In [1]: import numpy as np

In [2]: import numpy.linalg as la

In [3]: np.set_printoptions(precision=2, suppress=True, linewidth=120)

In [4]: feats = np.loadtxt("arr.csv", delimiter=",")

In [5]: print(feats)
[[ 2.7  -0.1   0.5   1.5  -0.4   0.1  -1.   -2.5  -1.2  -1.2  -2.    0.5   0.1   1.  ]
 [ 1.1   0.1  -0.4  -0.6  -1.4  -0.1  -0.8  -0.9   0.4  -1.5   2.7  -0.6  -1.7   0.2 ]
 [-0.2   0.7  -0.7   1.2   1.1  -0.68  1.4  -0.2   0.2  -0.5   1.3  -0.1  -1.    0.4 ]
 [-0.6   1.1   0.1   1.7  -0.2  -1.09 -0.2  -1.4   0.6   0.   -0.9   1.1   1.    1.  ]
 [-0.2   0.6   0.8   1.1   0.2  -0.6  -0.5   0.3   1.2   0.9  -1.2   0.1   0.2  -1.4 ]
 [-0.3  -1.   -0.7  -1.3  -0.5   1.04 -0.8   0.5  -0.4  -0.1  -0.3   0.7  -0.6   0.2 ]
 [ 0.6  -0.7  -0.1  -0.6  -3.1   0.69 -0.9   0.6   1.2   0.4  -1.4  -1.8  -0.8   0.3 ]
 [-0.4  -0.4  -0.7  -1.   -1.4   0.42 -0.2   0.1   1.2  -1.7   1.8   0.    0.1  -1.1 ]
 [-1.    0.3  -0.6   0.1  -0.3  -0.31  1.1   0.5  -0.1  -0.7  -0.2   0.4  -0.3  -1.8 ]
 [-0.6   0.3   0.1  -0.2   0.6  -0.32 -0.1  -0.8   1.5   0.    1.   -1.5  -0.5   1.  ]
 [ 1.1   0.    1.2   0.2  -1.5   0.   -0.7   0.8   0.5   1.6   0.8  -1.5  -1.2   1.5 ]
 [-1.3   0.5  -1.9   0.   -0.9  -0.51  0.1   0.6  -0.3  -0.4   0.2   1.3   1.7   1.  ]
 [-1.9  -1.7   0.   -1.2   0.3   1.66 -1.   -0.2  -0.1  -0.8  -0.5  -0.8  -1.5   2.3 ]
 [-0.8   0.1   0.2  -0.1  -1.   -0.1   1.1   0.8  -0.2  -1.2   0.2  -0.3   1.4   2.7 ]
 [ 0.5  -1.8  -0.1  -0.3  -0.4   1.8  -0.9  -0.1  -0.1  -1.4   0.6  -0.9  -1.3   0.8 ]
 [ 0.2   1.1  -1.2   0.8   1.8  -1.07 -1.4   0.3   1.   -0.2   1.3  -2.1  -0.4  -0.2 ]
 [-0.5  -0.9   0.9  -1.3   1.5   0.87 -2.6   0.9  -1.4  -0.7   0.5   2.   -0.1   0.1 ]
 [ 0.4  -1.5   1.7  -0.7  -1.5   1.53  0.3   0.4   1.1  -0.4   1.    0.5   1.    2.  ]
 [-0.7   0.9   0.1   0.    1.2  -0.92 -1.   -0.4   1.3   0.2   0.3   0.8   1.1  -0.9 ]
 [-0.4   0.5  -0.2   0.9   0.3  -0.49  0.1   0.4  -0.2   0.2   0.9  -3.3   0.   -0.6 ]
 [ 1.1  -1.1  -0.7   0.    0.    1.11  0.7   0.4  -0.3  -1.3   0.5  -1.2   0.9   0.  ]
 [ 0.6  -1.6   1.3  -1.3  -0.7   1.57 -1.4   0.3  -1.2  -0.8  -0.4  -0.6  -0.9   1.5 ]
 [ 0.2   0.9  -0.9  -1.   -0.6  -0.9   0.3  -0.5   1.    1.   -1.   -1.2   0.9   1.1 ]
 [-1.3  -0.4   0.2   1.3   0.7   0.36 -0.3  -0.7   1.    0.   -2.9   0.1   0.7   0.  ]
 [-0.1   0.4  -1.3  -0.8  -0.2  -0.39  1.7   0.7   0.3  -0.3   2.1  -0.2   1.2  -0.2 ]
 [-0.1   0.4   0.3   0.5   1.3  -0.41  2.1   0.7  -0.8  -2.5   1.   -0.8  -1.3  -2.  ]
 [ 0.    1.2  -0.4   0.   -0.9  -1.21  0.5  -0.8   0.8   2.7  -0.4  -0.4   1.4   0.4 ]
 [-0.7   1.7  -1.8   1.2   0.1  -1.69 -1.    0.9  -0.7   1.2  -0.6  -0.2   0.8  -1.2 ]
 [ 1.6   0.7  -0.6  -1.2   1.3  -0.69  0.6  -2.6   1.6   0.6  -0.8  -0.6  -1.3   0.6 ]
 [ 0.5   0.4  -0.7  -1.3   0.1  -0.39 -0.5  -2.2  -0.9  -0.1  -1.6  -0.4  -0.5   0.2 ]
 [-0.2   0.7   0.2   1.1   0.3  -0.71  0.    1.1  -1.2   0.   -0.2   0.5  -1.    0.  ]
 [-1.    1.   -0.2  -0.4  -1.7  -0.99  1.1   0.5   1.7   1.2  -1.5   1.   -0.4  -0.3 ]
 [ 0.8  -1.8  -0.7  -0.3  -2.2   1.77 -0.1   0.7  -0.1  -0.4  -2.7  -1.3  -1.3  -0.3 ]
 [-1.6   0.3  -1.1   0.5   0.6  -0.32  0.   -1.2  -0.3  -0.4  -0.7   0.9  -1.3  -1.6 ]
 [-1.   -1.   -1.    0.4  -0.7   1.06 -0.5   1.   -0.8   0.   -0.1   0.2  -0.7  -1.  ]]

In [6]: print(np.argsort(-la.norm(feats, axis=0).round(6), kind="stable")[:3])
[10 13  4]

In [7]: print(la.matrix_rank(feats, rtol=0.1))
13

In [8]: print(round(np.log10(la.cond(feats))))
2

In [9]: print(la.cond(feats) > 100)
True

In [10]: print(np.round(np.abs(la.svd(feats)[2][-1]), 2) + 0)
[0.01 0.71 0.01 0.   0.   0.7  0.   0.   0.   0.   0.01 0.   0.   0.  ]

In [11]: print(round(la.norm(feats, 2) / la.norm(feats), 2))
0.47

In [12]: out = np.c_[feats[:, :12] @ np.array([[1, 1, 0, 1, 1, 2, 0, 1, 2, 1, 0, 2],
    ...:     [0, 1, 1, 1, 2, 1, 0, 0, 2, 2, 1, 2],
    ...:     [2, 0, 2, 0, 2, 2, 0, 2, 2, 1, 1, 2],
    ...:     [2, 2, 1, 0, 1, 1, 0, 0, 2, 1, 1, 1],
    ...:     [0, 1, 2, 0, 2, 2, 2, 2, 2, 1, 0, 1],
    ...:     [2, 2, 0, 0, 0, 0, 1, 2, 2, 2, 2, 1],
    ...:     [0, 2, 1, 2, 1, 1, 1, 2, 0, 0, 1, 2],
    ...:     [2, 2, 1, 1, 0, 0, 2, 2, 2, 1, 2, 1],
    ...:     [1, 1, 0, 2, 0, 2, 2, 0, 2, 0, 0, 0],
    ...:     [1, 2, 2, 2, 0, 1, 2, 1, 0, 1, 0, 1],
    ...:     [1, 1, 1, 2, 2, 2, 0, 1, 1, 1, 2, 0],
    ...:     [2, 0, 0, 0, 1, 2, 1, 1, 1, 1, 2, 1]]), np.array([0, 0, -3, -2, 3, 3, 0, 0, 2, -3, -1, 1, -2, 2, 0, -3, 2, 3, -2, 1, -3, 1, -1, -3, -2, -3, 2, -3, 2, -2, 2, 3, 1, -3, -2])]

In [13]: print(out.round(2) + 0)
[[ -1.5   -7.2   -6.3  -10.7   -0.3   -0.6  -11.    -6.6   -0.3   -0.9   -6.9    2.2    0.  ]
 [ -2.5   -4.9   -6.1    1.9    1.1    0.8   -8.3   -5.5   -1.5   -1.6    0.5   -5.1    0.  ]
 [ -0.16   5.54   4.2    5.1    7.1    6.     1.82   2.34   4.04   1.94   3.24   3.22  -3.  ]
 [ -0.08  -1.98   0.1   -1.9    2.2    2.8   -2.19  -5.98   0.62  -0.18  -1.88   0.91  -2.  ]
 [  4.1    3.     4.1    1.5    1.3    3.9    4.2    0.     5.7    2.    -0.8    3.4    3.  ]
 [ -0.62  -3.82  -5.5   -4.    -6.7   -6.2   -0.06  -0.92  -4.92  -1.92   0.08  -5.26   3.  ]
 [ -1.62  -3.02  -8.6   -0.9  -13.3  -11.    -3.81  -7.82  -6.02  -5.42  -6.12  -6.01   0.  ]
 [ -1.46  -3.96  -7.3    1.5   -3.    -2.3   -3.38  -3.86  -2.56  -3.26   2.34  -6.98   0.  ]
 [ -1.82   0.08  -1.4    0.    -1.    -2.8   -0.01  -0.72  -2.62  -1.82   1.68  -0.71   2.  ]
 [ -3.54  -0.04   1.6    3.7    1.6    2.2    0.68  -2.14   0.66  -1.44  -3.14  -2.82  -3.  ]
 [  5.4    4.7    3.7    6.3    0.1    2.3    0.6    1.6    3.9    2.7    0.9    2.8   -1.  ]
 [ -2.82  -2.22  -5.    -1.    -4.1   -5.6   -1.11  -5.42  -6.12  -2.42   1.88  -5.11   1.  ]
 [ -4.38  -6.98  -5.6   -8.6   -8.7  -10.7   -1.74  -2.48  -7.58  -5.18  -3.58 -10.24  -2.  ]
 [ -1.    -0.7   -1.9   -0.1   -1.1   -3.9   -2.5   -0.1   -2.3   -2.2    2.5   -0.7    2.  ]
 [  0.4   -3.    -6.3   -5.    -5.    -5.2   -4.    -0.6   -1.3   -2.1   -0.3   -5.9    0.  ]
 [ -4.24   2.26   2.9    3.     3.5    2.3    1.23  -3.94   5.06   0.96  -3.84  -3.07  -3.  ]
 [  4.64  -6.46   0.    -8.9    1.6    0.5    0.87   4.44   2.64   3.24   4.64  -2.93   2.  ]
 [  8.96   1.76  -0.9    3.3   -0.1    4.1    1.53   6.36   4.36   1.46   6.66   1.63   3.  ]
 [  0.26  -1.24   2.8    1.4    4.1    6.1    3.48  -1.44   4.06   1.46  -0.44  -0.52  -2.  ]
 [ -4.88   3.32   3.4    2.5    0.3   -4.1   -2.29  -2.38  -0.78  -1.18  -3.68  -1.99   1.  ]
 [ -0.78   2.02  -3.5   -0.4   -2.    -2.9   -1.79   2.12   0.32  -1.18   0.52  -0.99  -3.  ]
 [  0.74  -6.56  -4.8   -8.3   -5.5   -7.1   -5.23   0.94  -3.06  -1.66  -1.26  -3.73   1.  ]
 [ -7.8   -1.7   -2.3    3.2   -4.9   -3.8    0.    -6.2   -5.8   -4.    -7.9   -2.2   -1.  ]
 [ -0.68  -1.58  -1.2   -6.8   -5.    -3.8    2.16  -3.58  -0.48  -2.68  -5.48  -1.84  -3.  ]
 [ -1.98   4.32   0.5    8.6    2.6    2.2    2.11   2.52  -0.88  -0.08   4.42   0.21  -2.  ]
 [ -1.82   2.58   2.9    0.6    7.7    2.3   -1.71   5.58   3.98   0.38   4.28   4.19  -3.  ]
 [ -2.52   3.08   3.3    7.6   -0.9    1.8    2.49  -3.72  -3.42  -0.22  -4.32   1.99   2.  ]
 [ -3.98   1.02   1.2   -0.3   -1.9   -4.7    0.11  -7.28  -2.78   0.12  -3.08  -2.09  -3.  ]
 [ -8.38  -2.18  -0.7    3.7    1.6    5.7    1.11  -3.18  -1.18  -2.28  -9.88   1.41   2.  ]
 [-12.08 -10.48  -6.6   -7.5   -5.3   -7.5   -7.49  -8.98 -10.98  -5.68 -11.28  -4.89  -2.  ]
 [  2.78   2.38   3.7   -1.2    3.4    0.6    0.19   1.88   2.88   2.78   3.38   3.69   2.  ]
 [  0.22   1.32  -0.7    5.5   -4.1   -0.5    4.51  -2.88  -2.68  -2.08  -0.48   1.41   3.  ]
 [ -2.06  -2.66 -10.8   -6.9  -15.7  -15.    -3.63  -4.66  -7.66  -6.16  -5.96  -5.33   1.  ]
 [ -5.44  -4.54  -2.9   -5.3   -2.    -4.    -2.02  -5.84  -6.04  -3.04  -2.94  -4.72  -3.  ]
 [  1.42   0.32  -3.6   -3.8   -6.5   -7.9   -0.24  -1.18  -3.98  -1.08   2.22  -5.04  -2.  ]]

In [14]: print(np.round(la.lstsq(feats, out[:, 0])[0], 2) + 0)
[1. 0. 2. 2. 0. 2. 0. 2. 1. 1. 1. 2. 0. 0.]

In [15]: J = np.loadtxt("a.csv", delimiter=",")

In [16]: print(J)
[[34.  8. 33. 19. 19.  8. 18. 22. 23. 27. 13. 19. 19. 20. 29.]
 [ 8.  9. 10.  4.  7.  6.  8.  2.  6.  6.  9.  2.  8.  9.  7.]
 [33. 10. 56. 34. 26. 19. 35. 28. 34. 33. 29. 23. 25. 26. 41.]
 [19.  4. 34. 29. 13.  8. 16. 20. 22. 14. 12. 11. 12. 16. 26.]
 [19.  7. 26. 13. 21. 10. 19.  7. 18. 17. 13. 14. 17. 10. 22.]
 [ 8.  6. 19.  8. 10. 12. 13.  8. 13. 10. 17.  8.  9.  7. 11.]
 [18.  8. 35. 16. 19. 13. 38.  9. 23. 23. 22. 16. 23. 15. 31.]
 [22.  2. 28. 20.  7.  8.  9. 27. 19. 18. 13. 13.  9. 15. 19.]
 [23.  6. 34. 22. 18. 13. 23. 19. 30. 19. 20. 20. 16. 12. 29.]
 [27.  6. 33. 14. 17. 10. 23. 18. 19. 29. 17. 19. 17. 17. 25.]
 [13.  9. 29. 12. 13. 17. 22. 13. 20. 17. 26. 13. 13. 12. 18.]
 [19.  2. 23. 11. 14.  8. 16. 13. 20. 19. 13. 19. 10.  6. 19.]
 [19.  8. 25. 12. 17.  9. 23.  9. 16. 17. 13. 10. 21. 14. 23.]
 [20.  9. 26. 16. 10.  7. 15. 15. 12. 17. 12.  6. 14. 21. 21.]
 [29.  7. 41. 26. 22. 11. 31. 19. 29. 25. 18. 19. 23. 21. 41.]]

In [17]: w, vecs = la.eigh(J)

In [18]: x0 = np.array([0, 2, 4, 1, -3, 2, 1, 1, 4, -5, 1, 4, -2, -5, -4])

In [19]: print(x0 @ J @ x0)
1771.0

In [20]: print(np.abs(J).sum(axis=1).max(), np.round(np.abs(w).max(), 2))
452.0 286.96

In [21]: print((np.sign(vecs[:, -1].round(6)) == np.sign(vecs[0, -1].round(6))).astype(int))
[1 1 1 1 1 1 1 1 1 1 1 1 1 1 1]

In [22]: print(round(float(la.norm(J, 2) / la.norm(J)), 2))
0.98

In [23]: print(la.matrix_rank(J, rtol=0.1))
2

In [24]: print(np.argsort(-la.norm(J, axis=0).round(6), kind="stable")[:3])
[ 2 14  6]

In [25]: cen = feats - feats.mean(axis=0)

In [26]: Uu, sig, VT = la.svd(cen, full_matrices=False)

In [27]: print(sig)
[10.4   8.58  7.68  7.22  6.67  5.67  5.34  4.94  4.63  4.11  3.72  2.66  2.36  0.07]

In [28]: print(np.round(np.abs(VT[-1]), 2) + 0)
[0.01 0.71 0.01 0.   0.   0.7  0.   0.   0.   0.   0.01 0.   0.   0.  ]

In [29]: print(np.round(sig ** 2 / (sig ** 2).sum(), 2) + 0)
[0.22 0.15 0.12 0.11 0.09 0.07 0.06 0.05 0.04 0.03 0.03 0.01 0.01 0.  ]

In [30]: print(la.matrix_rank(cen))
14

In [31]: Uu, sig, VT = la.svd(J)

In [32]: vecs = VT[:(sig > 1e-8).sum()]

In [33]: rng = np.random.default_rng(678)

In [34]: x0 = J[6] + -2 * J[14] + rng.integers(2) * np.eye(15)[11]

In [35]: print(x0)
[-40.  -6. -47. -36. -25.  -9. -24. -29. -35. -27. -14. -21. -23. -27. -51.]

In [36]: print(round(la.norm(x0 - vecs.T @ vecs @ x0), 2))
0.75
